$ ipython --no-banner

In [1]: import numpy as np

In [2]: np.set_printoptions(precision=3, suppress=True, linewidth=160)

In [3]: rnd = lambda a: np.round(a, 3) + 0

In [4]: X = np.load("x.npy")

In [5]: print(X)
[[ 0.  0.  0.  0.  0. -7. -5.  6.  5. -3. -1. -8. -9.]
 [ 0.  0.  0.  0.  0. -4.  8.  0.  8. -6. -5. -7. -9.]
 [ 0.  0.  0.  0.  0.  1.  7. -6.  9. -8.  8.  0. -7.]
 [ 0.  0.  0.  0.  0. -1. -4. -9. -3.  9. -8. -5. -8.]
 [ 0.  0.  0.  0.  0.  8.  0. -1.  5.  1.  1.  6. -2.]
 [-7. -4.  1. -1.  8.  0.  0.  0.  0.  0.  0.  0.  0.]
 [-5.  8.  7. -4.  0.  0.  0.  0.  0.  0.  0.  0.  0.]
 [ 6.  0. -6. -9. -1.  0.  0.  0.  0.  0.  0.  0.  0.]
 [ 5.  8.  9. -3.  5.  0.  0.  0.  0.  0.  0.  0.  0.]
 [-3. -6. -8.  9.  1.  0.  0.  0.  0.  0.  0.  0.  0.]
 [-1. -5.  8. -8.  1.  0.  0.  0.  0.  0.  0.  0.  0.]
 [-8. -7.  0. -5.  6.  0.  0.  0.  0.  0.  0.  0.  0.]
 [-9. -9. -7. -8. -2.  0.  0.  0.  0.  0.  0.  0.  0.]]

In [6]: print(rnd(np.sort(np.abs(np.linalg.eigvals(X)))))
[ 0.     0.     0.     7.645  7.645  9.333  9.333 15.434 15.434 20.883 20.883 24.943 24.943]

In [7]: print(np.allclose(X, X.T))
True

In [8]: print(rnd(np.linalg.det(X)))
0.0

In [9]: assert X == X.T
Traceback (most recent call last):
  Cell In[9], line 1
    assert X == X.T
ValueError: The truth value of an array with more than one element is ambiguous. Use a.any() or a.all()


In [10]: X.inv()
Traceback (most recent call last):
  Cell In[10], line 1
    X.inv()
AttributeError: 'numpy.ndarray' object has no attribute 'inv'


In [11]: print(rnd(np.trace(np.linalg.pinv(X) @ X)))
10.0

In [12]: print(np.unique(X.round(6), axis=0).shape)
(13, 13)

In [13]: print(np.linalg.lstsq(X[:-1].T, X[-1])[2])
10

In [14]: Uu, s, Vt = np.linalg.svd(X)

In [15]: print(np.argmax(s[:-1] / (s[1:] + 1e-6)) + 1)
10

In [16]: B = Uu[:, :10] @ np.diag(s[:10]) @ Vt[:10]

In [17]: print(rnd(np.linalg.norm(X - B) / np.linalg.norm(X)))
0.0

In [18]: print(rnd(np.abs(X - B).max()))
0.0

In [19]: print(rnd(np.linalg.norm(X - B, 2)), rnd(s[10]))
0.0 0.0

In [20]: mat = np.loadtxt("run2.csv", delimiter=",")

In [21]: print(mat)
[[ 0.  2. -2. -2.  1. -2.  2.  1.  1.  2. -1.  0.]
 [-2.  2. -2.  0.  1. -2. -1.  2.  0. -1.  2.  0.]
 [-2.  2. -2. -2. -1.  0.  0.  0. -1. -2.  2.  0.]
 [ 0.  0.  0. -2.  0. -1.  1. -2. -2.  0. -2.  0.]
 [ 2. -1.  0. -1. -1.  2.  1.  2. -2.  0.  0.  0.]
 [ 1.  2. -1.  0.  1. -1. -1. -2.  2. -2.  0.  0.]
 [ 0.  0.  1. -2. -2.  2.  1.  2. -1.  2.  1.  0.]
 [ 2.  2.  0.  1.  2. -2. -2. -2.  1. -2.  0.  0.]
 [ 2. -2.  1.  0.  1.  0.  1.  0.  0.  0. -1.  0.]
 [ 1. -1.  1.  1.  0.  0. -2.  2.  0. -2. -1.  0.]
 [ 0. -1.  1.  0. -1. -2.  0.  1.  1.  2.  1.  0.]
 [ 0.  0.  0.  0.  0.  0.  0.  0.  0.  0.  0.  3.]]

In [22]: rng = np.random.default_rng(271)

In [23]: lab = rng.permutation(12)

In [24]: B = mat[:, lab] * rng.choice([-1, 1], 12)

In [25]: print(B)
[[-1.  2.  1. -1. -0.  2. -2.  2.  2. -0. -1. -2.]
 [-2. -1. -2. -0. -0. -0. -2.  2. -1.  2. -1. -2.]
 [-0. -2. -2.  1. -0.  2.  0.  2.  0.  2.  1. -2.]
 [ 2.  0.  2.  2. -0.  2. -1. -0.  1. -0. -0. -0.]
 [-2.  0. -0.  2. -0.  1.  2. -0.  1. -2.  1.  1.]
 [ 2. -2. -0. -2. -0. -0. -1.  1. -1. -1. -1. -2.]
 [-2.  2. -1.  1. -0.  2.  2. -1.  1. -0.  2. -0.]
 [ 2. -2. -0. -1. -0. -1. -2. -0. -2. -2. -2. -2.]
 [-0.  0.  1. -0. -0. -0.  0. -1.  1. -2. -1.  2.]
 [-2. -2.  1. -0. -0. -1.  0. -1. -2. -1. -0.  1.]
 [-1.  2. -1. -1. -0. -0. -2. -1.  0. -0.  1.  1.]
 [-0.  0. -0. -0. -3. -0.  0. -0.  0. -0. -0. -0.]]

In [26]: Uu, _, Vt = np.linalg.svd(mat.T @ B)

In [27]: print(lab)
[ 7  9 10  8 11  3  5  2  6  0  4  1]

In [28]: print(rnd(np.linalg.lstsq(mat, B)[0]))
[[ 0.  0.  0.  0.  0.  0.  0.  0.  0. -1.  0.  0.]
 [ 0.  0.  0.  0.  0.  0.  0.  0.  0.  0.  0. -1.]
 [ 0.  0.  0.  0.  0.  0.  0. -1.  0.  0.  0.  0.]
 [ 0.  0.  0.  0.  0. -1.  0.  0.  0.  0.  0.  0.]
 [ 0.  0.  0.  0.  0.  0.  0.  0.  0.  0. -1.  0.]
 [ 0.  0.  0.  0.  0.  0.  1.  0.  0.  0.  0.  0.]
 [ 0.  0.  0.  0.  0.  0.  0.  0.  1.  0.  0.  0.]
 [-1.  0.  0.  0.  0.  0.  0.  0.  0.  0.  0.  0.]
 [ 0.  0.  0. -1.  0.  0.  0.  0.  0.  0.  0.  0.]
 [ 0.  1.  0.  0.  0.  0.  0.  0.  0.  0.  0.  0.]
 [ 0.  0. -1.  0.  0.  0.  0.  0.  0.  0.  0.  0.]
 [ 0.  0.  0.  0. -1.  0.  0.  0.  0.  0.  0.  0.]]

In [29]: r0 = np.array([-9, -9, 4, -5, 8, 5, -6, -2, -4, 4, 9, 0])

In [30]: B = mat + np.outer(r0, np.eye(12)[5])

In [31]: print(rnd(np.linalg.det(B) / np.linalg.det(mat)), rnd(1 + np.linalg.solve(mat, r0)[5]))
-3.113 -3.113

In [32]: print(np.linalg.matrix_rank(np.linalg.inv(B) - np.linalg.inv(mat), tol=1e-8))
1

In [33]: B = np.linalg.inv(mat)

In [34]: print(rnd(np.linalg.cond(mat)))
78.478

In [35]: print(rnd(np.linalg.det(mat) * np.linalg.det(B)))
1.0

In [36]: print(rnd(mat @ B))
[[1. 0. 0. 0. 0. 0. 0. 0. 0. 0. 0. 0.]
 [0. 1. 0. 0. 0. 0. 0. 0. 0. 0. 0. 0.]
 [0. 0. 1. 0. 0. 0. 0. 0. 0. 0. 0. 0.]
 [0. 0. 0. 1. 0. 0. 0. 0. 0. 0. 0. 0.]
 [0. 0. 0. 0. 1. 0. 0. 0. 0. 0. 0. 0.]
 [0. 0. 0. 0. 0. 1. 0. 0. 0. 0. 0. 0.]
 [0. 0. 0. 0. 0. 0. 1. 0. 0. 0. 0. 0.]
 [0. 0. 0. 0. 0. 0. 0. 1. 0. 0. 0. 0.]
 [0. 0. 0. 0. 0. 0. 0. 0. 1. 0. 0. 0.]
 [0. 0. 0. 0. 0. 0. 0. 0. 0. 1. 0. 0.]
 [0. 0. 0. 0. 0. 0. 0. 0. 0. 0. 1. 0.]
 [0. 0. 0. 0. 0. 0. 0. 0. 0. 0. 0. 1.]]

In [37]: print(rnd(np.linalg.det(mat) * B))
[[  -3720.    4656.  -11892.    3624.   23520.   16896.   -2052.    1728.   -5220.   -6288.    8544.       0.]
 [  57906.  -90756.   86673.  -57042.  -32556. -119496.  -18171.   82152.   -5943.   24024.  -11760.       0.]
 [  50154.  -92820.   96981.  -56634.  -57084. -129672.   -4167.   84072.   26253.   31512.   -9504.       0.]
 [  52158.  -94908.   84687.  -65310.  -18276. -127848.  -49077.   73896.  -10857.   17880.   -1920.       0.]
 [ -33270.   72108.  -61707.   33462.    1812.   63912.   32601.  -36024.   22653.  -19992.  -17088.       0.]
 [ -24738.   37476.  -43257.   17586.    9852.   53736.   22179.  -34104.   -2145.  -12504.  -14832.       0.]
 [  90198. -150924.  156915.  -98166.  -50772. -193464.  -52257.  110856.   26763.   31752.   -7344.       0.]
 [  21618.  -20964.   25929.  -20850.   -9036.  -37464.   -3939.   18744.    5121.   17736.   -3216.       0.]
 [   -138.    2484.   -5589.   -4278.   -9108.   28152.    7383.  -18216.    8211.    3864.    2208.       0.]
 [ -40152.   74208.  -86964.   46680.   29040.   88656.   25548.  -52368.  -19572.  -28368.    5232.       0.]
 [ -16170.   19188.   -4941.      -6.    6108.   13560.    8415.   -1944.   11979.  -17352.    6672.       0.]
 [      0.       0.       0.       0.       0.       0.       0.       0.       0.       0.       0.   21712.]]

In [38]: print(rnd(np.sort(np.linalg.eigvals(mat).real)))
[-3.545 -3.545 -2.106 -0.983 -0.983 -0.842 -0.398 -0.398  1.308  2.746  2.746  3.   ]

In [39]: print((mat != 0).astype(int))
[[0 1 1 1 1 1 1 1 1 1 1 0]
 [1 1 1 0 1 1 1 1 0 1 1 0]
 [1 1 1 1 1 0 0 0 1 1 1 0]
 [0 0 0 1 0 1 1 1 1 0 1 0]
 [1 1 0 1 1 1 1 1 1 0 0 0]
 [1 1 1 0 1 1 1 1 1 1 0 0]
 [0 0 1 1 1 1 1 1 1 1 1 0]
 [1 1 0 1 1 1 1 1 1 1 0 0]
 [1 1 1 0 1 0 1 0 0 0 1 0]
 [1 1 1 1 0 0 1 1 0 1 1 0]
 [0 1 1 0 1 1 0 1 1 1 1 0]
 [0 0 0 0 0 0 0 0 0 0 0 1]]

In [40]: print(mat @ mat)
[[  6.  -6.   6.   6.   1.   6.  -4.  19.  -2.   2.   2.   0.]
 [  3.  -6.   6.  10.   3.  -6.  -6.   2.  -1.   2.   4.   0.]
 [ -6.  -1.   3.  11.   0.  -4.  -6.   2.   8.   6.  11.   0.]
 [ -9.   0.  -2.   0.  -7.  13.   2.  10.  -3.   4.   5.   0.]
 [  2.  15.  -5.  -1.   4.  -7.  -4.  -6.  11.  -1.   1.   0.]
 [ -3.  -5.  -4.  -3.   2.  -1.  11.   7.  -3.  10.   0.   0.]
 [  0.  11.  -1.   6.   3.  -8. -14.  -1.  13. -10.   7.   0.]
 [ -6.  -2.  -9.  -8.   1.  -3.  14.   8.  -8.  10.  -1.   0.]
 [  4.   2.  -2.  -9.  -3.   6.   8.   1.  -3.   4.  -4.   0.]
 [  2.   9.  -7.  -2.   8.  -7.   2. -16.   1.  -5.  -4.   0.]
 [  2.  -6.   6.   2.  -1.  -2.  -3.   3.  -1.  -1.  -2.   0.]
 [  0.   0.   0.   0.   0.   0.   0.   0.   0.   0.   0.   9.]]

In [41]: O, evecs = np.linalg.qr(mat[:, :8])[0], np.linalg.qr(mat[:, 8:])[0]

In [42]: s = np.linalg.svd(O.T @ evecs, compute_uv=False)

In [43]: print(rnd(np.degrees(np.arccos(s.clip(0, 1)))))
[ 4.022 30.039 35.162 90.   ]

In [44]: A = np.load("case19.npy")

In [45]: print(A)
[[ 4 -5  0  0]
 [ 2  4  0  0]
 [ 0  0  4 -5]
 [ 0  0  2  4]]

In [46]: # 2 blocks once reordered

In [47]: O, evecs = np.linalg.qr(A[:, :3])[0], np.linalg.qr(A[:, 3:])[0]

In [48]: s = np.linalg.svd(O.T @ evecs, compute_uv=False)

In [49]: print(rnd(s))
[0.419]

In [50]: print(rnd(np.degrees(np.arccos(s.clip(0, 1)))))
[65.225]

In [51]: m1 = np.load("layer2.npy")

In [52]: print(m1)
[[-13.626 -12.133   3.088   6.112   1.45    7.506   1.494   1.569  10.617  -5.975   6.05   -3.096]
 [ -7.138  -6.427   1.574   3.169   0.81    3.939   0.775   0.797   5.554  -3.156   3.166  -1.689]
 [  7.753   6.88   -1.644  -3.483  -0.902  -4.362  -0.844  -0.865  -6.014   3.372  -3.392   1.737]
 [-12.668 -11.33    2.8     5.647   1.391   7.092   1.434   1.478   9.899  -5.617   5.635  -2.82 ]
 [-20.223 -17.924   4.533   8.877   2.283  11.272   2.254   2.167  15.792  -9.01    8.998  -4.364]
 [ 17.654  15.697  -3.855  -7.904  -1.853  -9.872  -1.89   -1.93  -13.787   7.846  -7.881   3.971]
 [ -1.014  -0.924   0.271   0.469   0.154   0.574   0.185   0.124   0.816  -0.497   0.47   -0.223]
 [ -7.634  -6.889   1.795   3.385   0.905   4.354   0.914   0.824   6.027  -3.405   3.475  -1.756]
 [ -1.078  -0.96    0.238   0.464   0.082   0.615   0.125   0.044   0.854  -0.424   0.49   -0.172]
 [-18.005 -16.03    3.972   8.028   1.939  10.098   1.96    1.99   13.995  -8.041   7.896  -3.972]
 [  8.497   7.508  -1.936  -3.782  -0.953  -4.694  -1.047  -0.858  -6.574   3.755  -3.716   1.858]
 [  6.35    5.567  -1.326  -2.733  -0.722  -3.505  -0.735  -0.756  -4.776   2.705  -2.755   1.356]
 [  7.036   6.375  -1.554  -3.109  -0.838  -4.018  -0.741  -0.716  -5.509   3.153  -3.116   1.622]
 [  8.285   7.262  -1.848  -3.681  -0.898  -4.65   -0.868  -0.943  -6.435   3.668  -3.71    1.827]]

In [53]: def softmax(z):
    ...:     e = np.exp(z - z.max(axis=-1, keepdims=True))
    ...:     return e / e.sum(axis=-1, keepdims=True)
    ...: 

In [54]: print(rnd(softmax(m1[7])))
[0.    0.    0.011 0.052 0.004 0.137 0.004 0.004 0.73  0.    0.057 0.   ]

In [55]: print(rnd(softmax(m1).sum(axis=1)))
[1. 1. 1. 1. 1. 1. 1. 1. 1. 1. 1. 1. 1. 1.]

In [56]: att = m1 @ m1.T / np.sqrt(12)

In [57]: print(softmax(att).round(6).argmax(axis=1))
[4 4 5 4 4 5 4 4 4 4 5 5 5 5]

In [58]: B = m1 / np.linalg.norm(m1, axis=1, keepdims=True)

In [59]: G = B @ B.T

In [60]: print(rnd(np.degrees(np.arccos(np.clip(G[7, 9], -1, 1)))))
0.849

In [61]: print((G - 2 * np.eye(14)).round(6).argmax(axis=1))
[ 3  0  5  9  9 13  7  4  4  3  5  2  2  5]

In [62]: Uu, s, Vt = np.linalg.svd(m1)

In [63]: print(np.argmax(s[:-1] / (s[1:] + 1e-6)) + 1)
1

In [64]: print(rnd(s))
[78.495  0.301  0.241  0.226  0.22   0.162  0.137  0.123  0.104  0.082  0.079  0.014]

In [65]: B = Uu[:, :1] @ np.diag(s[:1]) @ Vt[:1]

In [66]: print(rnd(np.linalg.norm(m1 - B) / np.linalg.norm(m1)))
0.007

In [67]: print(rnd(np.linalg.norm(m1 - B, 2)), rnd(s[1]))
0.301 0.301

In [68]: print(np.linalg.matrix_rank(m1, rtol=0.05))
1

In [69]: print(rnd(np.linalg.norm(m1, 2) / np.linalg.norm(m1)))
1.0

In [70]: print([round(float(x), 3) for x in np.linalg.svd(m1, compute_uv=False)[:3]])
[78.495, 0.301, 0.241]

In [71]: W0 = rng.normal(size=(41, 4)) + 3 * np.array([2, 5, 4, 2])

In [72]: print(rnd(W0))
[[ 5.39  15.714 11.929  5.979]
 [ 6.19  13.825 12.182  6.444]
 [ 6.395 15.115 12.539  6.686]
 [ 5.417 14.904 12.089  6.447]
 [ 4.664 16.642 11.429  6.077]
 [ 6.641 15.593 13.289  7.151]
 [ 7.275 14.578 12.696  6.454]
 [ 7.484 15.023 11.376  5.85 ]
 [ 5.279 13.608 11.729  5.875]
 [ 3.517 15.064 11.365  6.649]
 [ 6.411 13.861 11.793  5.392]
 [ 5.186 14.956 10.591  5.666]
 [ 7.141 14.939 11.55   7.249]
 [ 5.567 14.321 11.838  4.162]
 [ 7.953 15.428 12.159  7.433]
 [ 5.988 13.99  12.093  6.458]
 [ 8.756 15.437 13.187  5.787]
 [ 6.213 15.861 13.61   5.378]
 [ 6.574 13.827 12.35   6.838]
 [ 6.335 15.327 11.043  7.441]
 [ 6.301 13.832 11.265  6.891]
 [ 6.908 13.439 11.861  4.466]
 [ 6.614 14.666 13.101  4.762]
 [ 4.943 13.686 12.833  4.278]
 [ 6.845 16.61  11.148  5.739]
 [ 4.811 16.294 13.233  5.045]
 [ 6.343 14.821 11.112  5.861]
 [ 3.602 15.556 10.69   5.755]
 [ 5.5   14.692 13.061  6.116]
 [ 6.257 13.129 12.118  6.061]
 [ 6.832 13.635 10.94   6.272]
 [ 5.777 14.528 11.509  7.353]
 [ 6.306 15.315 12.085  5.389]
 [ 6.694 14.256 12.816  3.303]
 [ 5.163 15.219 11.302  7.203]
 [ 4.573 14.276 11.238  6.017]
 [ 5.404 16.647 10.8    6.578]
 [ 6.466 15.399 12.648  5.372]
 [ 5.908 15.126 14.123  5.336]
 [ 5.553 15.093 12.604  4.703]
 [ 6.162 14.412 11.459  6.385]]

In [73]: Uu, s, Vt = np.linalg.svd(W0)

In [74]: print(rnd(s))
[133.936   6.997   6.444   4.213]

In [75]: B = Uu[:, :1] @ np.diag(s[:1]) @ Vt[:1]

In [76]: print(rnd(np.linalg.norm(W0 - B) / np.linalg.norm(W0)))
0.077

In [77]: C = W0[[32, 0]].astype(float)

In [78]: for _ in range(7):
    ...:     lab = np.linalg.norm(W0[:, None] - C, axis=-1).argmin(axis=1)
    ...:     C = np.array([W0[lab == j].mean(axis=0) for j in range(2)])
    ...: 

In [79]: print(lab)
[1 0 0 1 1 0 0 0 0 1 0 1 0 0 0 0 0 0 0 1 0 0 0 0 1 1 0 1 0 0 0 1 0 0 1 1 1 0 0 0 0]

In [80]: print(np.abs(C[1] - C[0]).argmax())
0
